In [1]: import numpy as np

In [2]: import numpy.linalg as la

In [3]: np.set_printoptions(precision=3, suppress=True, linewidth=100)

In [4]: out = np.array([[2, 2, 1, 1], [0, 3, 0, 1], [0, 2, 2, 3], [0, 1, 3, 2]])

In [5]: X = np.triu(out)

In [6]: X
Out[6]: 
array([[2, 2, 1, 1],
       [0, 3, 0, 1],
       [0, 0, 2, 3],
       [0, 0, 0, 2]])

In [7]: # triangular

In [8]: vec = np.array([7, 9, 1, 4])

In [9]: target = X @ vec

In [10]: print(target)
[37 31 14  8]

In [11]: la.solve(X, target)
Out[11]: array([7., 9., 1., 4.])

In [12]: proj = np.triu(np.array([[-1, 0, -1, 1], [2, -1, -1, -1], [1, 1, 0, -1], [-2, 2, -1, 0]]), 1) + np.eye(4)

In [13]: out = proj @ X @ la.inv(proj)

In [14]: round(float(la.det(out)), 3)
Out[14]: 24.0

In [15]: la.matrix_rank(out)
Out[15]: np.int64(4)

In [16]: proj @ X - X @ proj
Out[16]: 
array([[ 0.,  0.,  2.,  0.],
       [ 0.,  0.,  1., -2.],
       [ 0.,  0.,  0.,  0.],
       [ 0.,  0.,  0.,  0.]])

In [17]: np.trace(out), np.trace(X)
Out[17]: (np.float64(9.0), np.int64(9))

In [18]: print(out)
[[2. 2. 3. 3.]
 [0. 3. 1. 0.]
 [0. 0. 2. 3.]
 [0. 0. 0. 2.]]

In [19]: Uu, sigma, Vt = la.svd(X, full_matrices=False)

In [20]: (sigma > 1e-8).sum()
Out[20]: np.int64(4)

In [21]: np.abs(Vt[0])
Out[21]: array([0.229, 0.534, 0.369, 0.725])

In [22]: np.allclose(Uu * sigma @ Vt, X)
Out[22]: True

In [23]: rng = np.random.default_rng(628)

In [24]: z = rng.permutation(4)

In [25]: out = X[:, z] * rng.choice([-1, 1], 4)

In [26]: out
Out[26]: 
array([[ 2,  2, -1,  1],
       [ 0,  3,  0,  1],
       [ 0,  0, -2,  3],
       [ 0,  0,  0,  2]])

In [27]: Uu, _, Vt = la.svd(X.T @ out)

In [28]: np.round(la.lstsq(X, out)[0], 3) + 0
Out[28]: 
array([[ 1.,  0.,  0.,  0.],
       [ 0.,  1.,  0.,  0.],
       [ 0.,  0., -1.,  0.],
       [ 0.,  0.,  0.,  1.]])

In [29]: z
Out[29]: array([0, 1, 2, 3])

In [30]: vec = np.array([0, -1, 0, 1])

In [31]: target = X @ vec

In [32]: b, lr = np.zeros(4), 1 / la.norm(X, 2) ** 2

In [33]: for i in range(12):
    ...:     b -= lr * X.T @ (X @ b - target)
    ...:     if i % 2 == 0: print(i, round(la.norm(X @ b - target), 3))
    ...: 
0 2.318
2 0.824
4 0.472
6 0.399
8 0.367
10 0.341

In [34]: round(float(la.cond(X)), 3)
Out[34]: 5.326

In [35]: u = np.array([0, 3, 3, 2, 3, 1, 2, 3, 3])

In [36]: F = np.outer(rng.normal(size=43), u) + 0.3 * rng.normal(size=(43, 9))

In [37]: print(F)
[[-0.189 -3.491 -3.733 -2.449 -3.315 -1.477 -2.046 -3.332 -3.147]
 [-0.077  3.235  3.119  2.07   2.827  0.688  2.368  3.368  3.346]
 [-0.229 -2.995 -2.733 -2.736 -2.538 -1.149 -1.6   -3.465 -3.876]
 [-0.103  4.772  4.604  3.512  4.785  2.019  3.12   5.154  4.905]
 [ 0.021  3.196  3.045  2.311  3.541  0.952  2.308  3.456  3.413]
 [-0.263 -0.706 -0.988 -0.65  -0.75  -0.504 -0.951 -1.04  -1.146]
 [-0.133 -3.727 -3.982 -2.269 -3.838 -1.885 -2.565 -3.446 -3.85 ]
 [ 0.219 -2.626 -2.084 -2.056 -1.763 -0.839 -1.845 -2.993 -2.505]
 [-0.121 -0.694 -0.581 -0.514 -0.316 -0.009 -0.529 -0.543 -0.127]
 [ 0.169 -0.968 -1.052 -0.662 -1.066 -0.265 -0.919 -0.796 -1.417]
 [ 0.099 -2.564 -2.19  -1.322 -2.127 -0.833 -1.418 -1.759 -2.13 ]
 [-0.014  0.451  1.357  0.7    0.706  0.13   1.067  0.937  0.745]
 [-0.234 -2.492 -2.251 -1.516 -2.87  -0.76  -1.488 -2.699 -2.16 ]
 [ 0.424  1.977  2.158  1.294  1.902  0.023  1.347  1.493  1.371]
 [-0.254 -0.683 -0.152  0.127 -0.323 -0.039  0.18  -0.634 -0.568]
 [-0.384  0.878  0.536  0.221  0.709  0.169  0.53   0.76   1.139]
 [-0.045 -3.259 -3.141 -1.946 -2.848 -0.868 -2.065 -3.243 -3.421]
 [-0.196 -5.7   -5.373 -3.952 -5.406 -2.288 -4.237 -5.927 -5.843]
 [-0.136 -1.979 -2.732 -1.714 -2.041 -0.618 -1.873 -2.151 -2.646]
 [-0.073  0.31   0.011  0.232  0.894  0.442  0.54   0.98   0.608]
 [-0.101  1.34   1.108  1.178  1.609  0.702  0.263  0.33   1.16 ]
 [-0.085 -3.326 -3.811 -2.336 -3.565 -0.857 -2.322 -4.222 -3.493]
 [-0.341  5.487  5.401  3.581  5.681  1.843  3.893  5.598  5.649]
 [-0.415  2.686  2.277  2.007  2.068  0.602  1.391  2.448  2.099]
 [-0.271  2.551  2.737  1.84   3.067  0.787  1.581  2.72   2.576]
 [-0.102 -3.567 -3.636 -2.688 -3.249 -1.193 -2.54  -3.416 -3.457]
 [-0.062 -5.408 -5.463 -3.324 -5.337 -2.102 -3.78  -5.407 -5.595]
 [ 0.127 -4.196 -4.144 -2.757 -3.855 -1.357 -3.203 -4.334 -4.017]
 [-0.343  3.282  3.681  1.973  3.495  1.121  2.733  2.682  3.58 ]
 [-0.547  3.036  3.429  2.389  3.219  1.061  2.096  3.123  3.55 ]
 [ 0.098  2.535  2.421  1.608  2.632  1.083  1.687  1.59   2.435]
 [ 0.143 -7.908 -7.236 -4.798 -7.577 -1.858 -5.15  -6.779 -7.625]
 [ 0.416 -0.313 -0.175 -0.525  0.129 -0.09  -0.143 -0.366 -0.275]
 [ 0.097  1.024  1.526  0.499  1.196  0.44   0.924  0.87   1.518]
 [ 0.356  2.597  2.342  2.25   3.095  0.866  1.794  2.42   2.485]
 [-0.218  1.746  1.312  1.416  1.571  0.51   0.475  1.598  1.222]
 [-0.322 -2.464 -2.888 -1.584 -2.756 -0.891 -1.756 -2.416 -2.791]
 [-0.369 -1.604 -2.24  -0.765 -1.735 -1.003 -0.977 -1.726 -1.994]
 [ 0.056 -4.925 -4.611 -3.134 -5.258 -1.605 -3.613 -5.064 -5.054]
 [-0.068 -2.844 -2.723 -1.558 -3.647 -1.228 -1.781 -2.265 -2.672]
 [-0.048  4.469  4.303  2.745  4.465  1.187  2.325  4.181  4.599]
 [ 0.13   3.163  3.17   1.658  2.615  0.743  2.385  2.555  2.361]
 [-0.265  0.024 -0.435 -0.357 -0.83   0.099 -0.032 -0.482 -0.422]]

In [38]: assert X == X.T
ValueError: The truth value of an array with more than one element is ambiguous. Use a.any() or a.all()


In [39]: round(float(np.abs(la.eigvals(X)).max()), 3)
Out[39]: 3.0

In [40]: (X - X.T) / 2
Out[40]: 
array([[ 0. ,  1. ,  0.5,  0.5],
       [-1. ,  0. ,  0. ,  0.5],
       [-0.5,  0. ,  0. ,  1.5],
       [-0.5, -0.5, -1.5,  0. ]])

In [41]: print(np.round(la.det(X), 3))
24.0

In [42]: la.matrix_power(X, 4)
Out[42]: 
array([[ 16, 130,  32, 170],
       [  0,  81,   0,  65],
       [  0,   0,  16,  96],
       [  0,   0,   0,  16]])

In [43]: np.allclose(X @ X.T, X.T @ X)
Out[43]: False

In [44]: print(F.sum(axis=0))
[ -3.658 -19.683 -19.814 -12.    -16.802  -8.251 -13.826 -22.24  -21.472]

In [45]: np.zeros(43, 9)
TypeError: Cannot interpret '9' as a data type


In [46]: Uu, sigma, Vt = la.svd(F)

In [47]: np.argmax(sigma[:-1] / (sigma[1:] + 1e-6)) + 1
Out[47]: np.int64(1)

In [48]: out = Uu[:, :1] @ np.diag(sigma[:1]) @ Vt[:1]

In [49]: la.matrix_rank(out)
Out[49]: np.int64(1)

In [50]: round(la.norm(F - out, 2), 3), round(float(sigma[1]), 3)
Out[50]: (np.float64(2.627), 2.627)

In [51]: vec = np.array([-5, -3, 4, 0, -5, -3, 0, -1, -2])

In [52]: target = F @ vec

In [53]: la.solve(F, target)
LinAlgError: Last 2 dimensions of the array must be square


In [54]: np.round(la.solve(F.T @ F, F.T @ target), 3) + 0
Out[54]: array([-5., -3.,  4.,  0., -5., -3.,  0., -1., -2.])

In [55]: np.round(la.lstsq(F, target)[0], 3) + 0
Out[55]: array([-5., -3.,  4.,  0., -5., -3.,  0., -1., -2.])

In [56]: target = target + 0.02 * rng.normal(size=43)

In [57]: target
Out[57]: 
array([ 27.102, -23.132,  26.578, -40.334, -28.4  ,   8.065,  31.873,  17.782,   2.762,   7.61 ,
        17.575,  -2.179,  23.301, -13.241,   6.198,  -5.647,  24.384,  48.108,  15.166,  -8.527,
       -11.869,  26.743, -44.032, -15.638, -20.916,  26.841,  44.245,  31.096, -24.074, -22.172,
       -21.293,  59.556,  -1.285,  -8.647, -25.636, -12.326,  21.9  ,  15.085,  42.329,  27.508,
       -35.221, -20.044,   4.679])

In [58]: b, *_ = la.lstsq(F, target)

In [59]: b.round()
Out[59]: array([-5., -3.,  4., -0., -5., -3., -0., -1., -2.])

In [60]: np.round(F.T @ (target - F @ b), 3) + 0
Out[60]: array([0., 0., 0., 0., 0., 0., 0., 0., 0.])

In [61]: out = np.c_[F[:, :2] @ np.array([[-3, 2], [0, -2]]), np.array([4, 2, 2, 5, 3, 3, 1, -5, -3, -4, 1, 4, -1, 3, 5, -1, 2, -3, -3, -4, 2, -4, -4, 4, 2, -3, -5, 1, -1, -1, 5, 5, -4, -5, -1, -4, 5, 4, 4, 4, -2, 1, -2])]

In [62]: out
Out[62]: 
array([[  0.566,   6.605,   4.   ],
       [  0.231,  -6.624,   2.   ],
       [  0.688,   5.53 ,   2.   ],
       [  0.309,  -9.75 ,   5.   ],
       [ -0.063,  -6.35 ,   3.   ],
       [  0.789,   0.886,   3.   ],
       [  0.399,   7.188,   1.   ],
       [ -0.658,   5.69 ,  -5.   ],
       [  0.364,   1.146,  -3.   ],
       [ -0.508,   2.274,  -4.   ],
       [ -0.297,   5.326,   1.   ],
       [  0.042,  -0.93 ,   4.   ],
       [  0.701,   4.517,  -1.   ],
       [ -1.273,  -3.105,   3.   ],
       [  0.763,   0.858,   5.   ],
       [  1.152,  -2.523,  -1.   ],
       [  0.134,   6.429,   2.   ],
       [  0.588,  11.009,  -3.   ],
       [  0.409,   3.685,  -3.   ],
       [  0.219,  -0.766,  -4.   ],
       [  0.304,  -2.882,   2.   ],
       [  0.255,   6.482,  -4.   ],
       [  1.022, -11.655,  -4.   ],
       [  1.244,  -6.203,   4.   ],
       [  0.814,  -5.644,   2.   ],
       [  0.307,   6.929,  -3.   ],
       [  0.186,  10.693,  -5.   ],
       [ -0.38 ,   8.645,   1.   ],
       [  1.03 ,  -7.251,  -1.   ],
       [  1.641,  -7.166,  -1.   ],
       [ -0.293,  -4.875,   5.   ],
       [ -0.428,  16.101,   5.   ],
       [ -1.247,   1.458,  -4.   ],
       [ -0.292,  -1.854,  -5.   ],
       [ -1.067,  -4.483,  -1.   ],
       [  0.655,  -3.927,  -4.   ],
       [  0.967,   4.284,   5.   ],
       [  1.108,   2.47 ,   4.   ],
       [ -0.169,   9.963,   4.   ],
       [  0.205,   5.551,   4.   ],
       [  0.145,  -9.035,  -2.   ],
       [ -0.389,  -6.067,   1.   ],
       [  0.796,  -0.579,  -2.   ]])

In [63]: la.norm(la.qr(F)[0].T @ out, axis=0) ** 2 / ((out ** 2).sum(axis=0) + 1e-12)
Out[63]: array([1.   , 1.   , 0.327])

In [64]: la.matrix_rank(out)
Out[64]: np.int64(3)

In [65]: np.round(la.lstsq(F, out[:, 0])[0], 3) + 0
Out[65]: array([-3.,  0.,  0.,  0.,  0.,  0.,  0.,  0.,  0.])
